$ python3 -q
>>> import numpy as np
>>> np.set_printoptions(precision=1, suppress=True, linewidth=100)
>>> E = np.array([[1.0, 0.0, 0.0, 0.0],
...     [0.0, -1.0, 0.0, 0.0],
...     [0.0, 0.0, 1.0, 0.0],
...     [0.0, 0.0, 0.0, -1.0]])
>>> E
array([[ 1.,  0.,  0.,  0.],
       [ 0., -1.,  0.,  0.],
       [ 0.,  0.,  1.,  0.],
       [ 0.,  0.,  0., -1.]])
>>> np.allclose(E @ E.T, E.T @ E)
True
>>> np.trace(E)
np.float64(0.0)
>>> np.round(np.linalg.det(E), 1)
np.float64(1.0)
>>> np.sort(np.abs(np.linalg.eigvals(E)))
array([1., 1., 1., 1.])
>>> (E + E.T) / 2
array([[ 1.,  0.,  0.,  0.],
       [ 0., -1.,  0.,  0.],
       [ 0.,  0.,  1.,  0.],
       [ 0.,  0.,  0., -1.]])
>>> np.linalg.determinant(E)
Traceback (most recent call last):
  File "<python-input-9>", line 1, in <module>
    np.linalg.determinant(E)
    ^^^^^^^^^^^^^^^^^^^^^
AttributeError: module 'numpy.linalg' has no attribute 'determinant'
>>> np.linalg.norm(E, axis=0)
array([1., 1., 1., 1.])
>>> E @ E.T
array([[1., 0., 0., 0.],
       [0., 1., 0., 0.],
       [0., 0., 1., 0.],
       [0., 0., 0., 1.]])
>>> np.linalg.pinv(E)
array([[ 1.,  0.,  0.,  0.],
       [ 0., -1.,  0.,  0.],
       [ 0.,  0.,  1.,  0.],
       [ 0.,  0.,  0., -1.]])
>>> E.reshape(2, -1)
array([[ 1.,  0.,  0.,  0.,  0., -1.,  0.,  0.],
       [ 0.,  0.,  1.,  0.,  0.,  0.,  0., -1.]])
>>> blk = E.reshape(4, 2, -1)
>>> blk.sum(axis=1)
array([[ 1.,  0.],
       [ 0., -1.],
       [ 1.,  0.],
       [ 0., -1.]])
>>> blk.transpose(1, 0, 2)
array([[[ 1.,  0.],
        [ 0., -1.],
        [ 0.,  0.],
        [ 0.,  0.]],

       [[ 0.,  0.],
        [ 0.,  0.],
        [ 1.,  0.],
        [ 0., -1.]]])
>>> blk[:, 0]
array([[ 1.,  0.],
       [ 0., -1.],
       [ 0.,  0.],
       [ 0.,  0.]])
>>> np.einsum("ihd,ihd->ih", blk, blk)
array([[1., 0.],
       [1., 0.],
       [0., 1.],
       [0., 1.]])
>>> np.swapaxes(blk, 1, 2)[0]
array([[1., 0.],
       [0., 0.]])
